$ ipython --no-banner

In [1]: import numpy as np

In [2]: import numpy.linalg as la

In [3]: np.set_printoptions(precision=2, suppress=True, linewidth=200, legacy="1.25")

In [4]: J = np.load("m.npy")

In [5]: J
Out[5]: 
array([[49.06, 63.07, 62.96],
       [34.97, 44.  , 45.01],
       [ 6.37,  9.01,  8.9 ]])

In [6]: evals, evecs = la.eig(J)

In [7]: np.sort(la.eigvals(J.T))
Out[7]: array([ -0.75,   0.51, 102.2 ])

In [8]: np.sort(la.eigvals(J @ J))
Out[8]: array([    0.26,     0.57, 10445.57])

In [9]: np.round(J @ evecs[:, 0] - evals[0] * evecs[:, 0], 2) + 0
Out[9]: array([0., 0., 0.])

In [10]: evals
Out[10]: array([102.2 ,   0.51,  -0.75])

In [11]: round(J[0] @ J[2], 2)
Out[11]: 1441.12

In [12]: round(la.norm(J, 1), 2), np.round(la.norm(J, np.inf), 2)
Out[12]: (116.87, 175.09)

In [13]: round(float(la.norm(J) ** 2 / la.norm(J, 2) ** 2), 2)
Out[13]: 1.0

In [14]: la.norm(J, axis=1)
Out[14]: array([101.73,  72.01,  14.18])

In [15]: B = la.inv(J)

In [16]: round(float(la.cond(J)), 2)
Out[16]: 306.34

In [17]: np.allclose(B, J.T)
Out[17]: False

In [18]: B
Out[18]: 
array([[ 0.35, -0.15, -1.74],
       [ 0.62, -0.9 ,  0.16],
       [-0.88,  1.02,  1.19]])

In [19]: round(la.slogdet(J)[0], 2)
Out[19]: -1.0

In [20]: round(la.det(J) * la.det(B), 2)
Out[20]: 1.0

In [21]: x = np.array([3, 0, 2])

In [22]: y = J @ x

In [23]: y
Out[23]: array([273.1 , 194.93,  36.91])

In [24]: np.round(la.solve(J.T, J[0]), 2) + 0
Out[24]: array([1., 0., 0.])

In [25]: mat = np.load("dump.npy")

In [26]: mat
Out[26]: 
array([[-0.15, -5.51,  0.17,  0.45],
       [-6.09,  3.52, -6.68, -0.4 ]])

In [27]: mat.ravel(order="F")
Out[27]: array([-0.15, -6.09, -5.51,  3.52,  0.17, -6.68,  0.45, -0.4 ])

In [28]: mat.reshape(-1, 2)
Out[28]: 
array([[-0.15, -5.51],
       [ 0.17,  0.45],
       [-6.09,  3.52],
       [-6.68, -0.4 ]])

In [29]: mat.reshape(2, -1)
Out[29]: 
array([[-0.15, -5.51,  0.17,  0.45],
       [-6.09,  3.52, -6.68, -0.4 ]])

In [30]: blk = mat.reshape(2, 2, -1)

In [31]: blk.sum(axis=1)
Out[31]: 
array([[  0.02,  -5.06],
       [-12.77,   3.12]])

In [32]: blk[:, 0]
Out[32]: 
array([[-0.15, -5.51],
       [-6.09,  3.52]])

In [33]: np.einsum("ihd,jhd->hij", blk, blk).shape
Out[33]: (2, 2, 2)

In [34]: round(la.norm(mat) ** 2 / la.norm(mat, 2) ** 2, 2)
Out[34]: 1.25

In [35]: round(float(mat[1] @ mat[0]), 2)
Out[35]: -19.8

In [36]: np.round(la.norm(mat[1] - mat[0]), 2)
Out[36]: 12.82

In [37]: B = mat / la.norm(mat, axis=1, keepdims=True)

In [38]: C2 = B @ B.T

In [39]: (C2 - 2 * np.eye(2)).round(6).argmax(axis=1)
Out[39]: array([1, 0])

In [40]: (np.abs(C2) > 0.9).astype(int)
Out[40]: 
array([[1, 0],
       [0, 1]])

In [41]: C2
Out[41]: 
array([[ 1.  , -0.37],
       [-0.37,  1.  ]])

In [42]: np.argwhere(np.triu(np.abs(C2) > 0.95, 1))
Out[42]: array([], shape=(0, 2), dtype=int64)

In [43]: C2[1]
Out[43]: array([-0.37,  1.  ])

In [44]: m1 = np.load("test10.npy")

In [45]: m1
Out[45]: 
array([[0, 2, 0, 1, 1],
       [1, 0, 3, 0, 2],
       [2, 1, 3, 2, 3],
       [2, 2, 3, 3, 0],
       [3, 0, 2, 1, 0]])

In [46]: np.einsum("ij,ji->", m1, m1)
Out[46]: 62

In [47]: np.kron(np.eye(2, dtype=int), m1)
Out[47]: 
array([[0, 2, 0, 1, 1, 0, 0, 0, 0, 0],
       [1, 0, 3, 0, 2, 0, 0, 0, 0, 0],
       [2, 1, 3, 2, 3, 0, 0, 0, 0, 0],
       [2, 2, 3, 3, 0, 0, 0, 0, 0, 0],
       [3, 0, 2, 1, 0, 0, 0, 0, 0, 0],
       [0, 0, 0, 0, 0, 0, 2, 0, 1, 1],
       [0, 0, 0, 0, 0, 1, 0, 3, 0, 2],
       [0, 0, 0, 0, 0, 2, 1, 3, 2, 3],
       [0, 0, 0, 0, 0, 2, 2, 3, 3, 0],
       [0, 0, 0, 0, 0, 3, 0, 2, 1, 0]])

In [48]: np.einsum("ii->", m1)
Out[48]: 6

In [49]: W0 = np.load("block6.npy")

In [50]: W0
Out[50]: 
array([[  5.77,  -1.92, -15.51],
       [ 15.28,  -0.88,   5.22],
       [  3.44,  -6.03,   5.58],
       [  1.6 ,  -6.78,   2.05],
       [  6.02,   0.37,  14.26],
       [ 18.74,   2.12, -11.84],
       [ -0.46,  -9.28,  12.91],
       [-11.21,  -5.05, -14.07],
       [ -5.46,  -3.15,  -1.56],
       [ -1.97,  11.66,  16.71],
       [ -6.81,   4.87,   0.7 ],
       [ -8.76,  -5.7 ,   9.17],
       [-12.76,  -8.62,  13.9 ],
       [  5.39,  -0.91,   6.57],
       [  7.94,   2.26,  -5.25],
       [  6.78,   1.43,   4.94],
       [-19.47,  -5.83,   5.27],
       [ -6.25,  -2.73,  14.12],
       [ -0.8 ,  -0.89,  -6.2 ]])

In [51]: B = np.array([[4, 0, 5], [1, 1, 2]])

In [52]: Z = np.kron(B, J)

In [53]: round(float(la.norm(Z, 2)), 2), np.round(la.norm(B, 2) * la.norm(J, 2), 2)
Out[53]: (849.91, 849.91)

In [54]: K = np.array([[-2, 3, -2, -2], [2, -1, -2, -3], [2, -3, -1, 1]])

In [55]: K[:, 3] = -1 * K[:, 0]

In [56]: K
Out[56]: 
array([[-2,  3, -2,  2],
       [ 2, -1, -2, -2],
       [ 2, -3, -1, -2]])

In [57]: w1 = np.array([[5, 2, 1, 5, 1],
    ...:     [-7, 5, 9, 5, 2],
    ...:     [0, -2, -7, 4, 6],
    ...:     [1, 7, -8, -8, 0]])

In [58]: b = np.array([2, 3, 7, 4, 3])

In [59]: hid = np.maximum(K @ w1 + b, 0)

In [60]: la.matrix_rank(hid)
Out[60]: 3

In [61]: (hid > 0).astype(int)
Out[61]: 
array([[0, 1, 1, 0, 0],
       [1, 0, 1, 1, 0],
       [1, 0, 1, 1, 0]])

In [62]: (hid > 0).mean(axis=0)
Out[62]: array([0.67, 0.33, 1.  , 0.67, 0.  ])

In [63]: Z = np.array([[4, 0], [-2, -2], [2, -1], [5, 5], [3, -3]])

In [64]: hid @ Z
Out[64]: 
array([[ -4, -94],
       [213,  55],
       [189,  50]])

In [65]: (hid @ Z).round(6).argmax(axis=1)
Out[65]: array([0, 0, 0])

In [66]: blk = np.stack([K, 4 * K, K[::-1]])

In [67]: la.matrix_rank(blk)
Out[67]: array([3, 3, 3])

In [68]: r0 = np.array([0, 3, -2, 3])

In [69]: E = -2 * np.eye(4) + np.outer(r0, r0)

In [70]: E
Out[70]: 
array([[-2.,  0.,  0.,  0.],
       [ 0.,  7., -6.,  9.],
       [ 0., -6.,  2., -6.],
       [ 0.,  9., -6.,  7.]])

In [71]: evals, evecs = la.eigh(E)

In [72]: x = np.array([1, -3, 1, -2])

In [73]: evecs * np.maximum(evals, 0) @ evecs.T
Out[73]: 
array([[ 0.  ,  0.  ,  0.  ,  0.  ],
       [ 0.  ,  8.18, -5.45,  8.18],
       [ 0.  , -5.45,  3.64, -5.45],
       [ 0.  ,  8.18, -5.45,  8.18]])

In [74]: x @ E @ x
Out[74]: 259.0

In [75]: (np.sign(evecs[:, -1].round(6)) == np.sign(evecs[0, -1].round(6))).astype(int)
Out[75]: array([1, 0, 0, 0])

In [76]: np.abs(E).sum(axis=1).max(), np.abs(evals).max()
Out[76]: (22.0, 20.0)
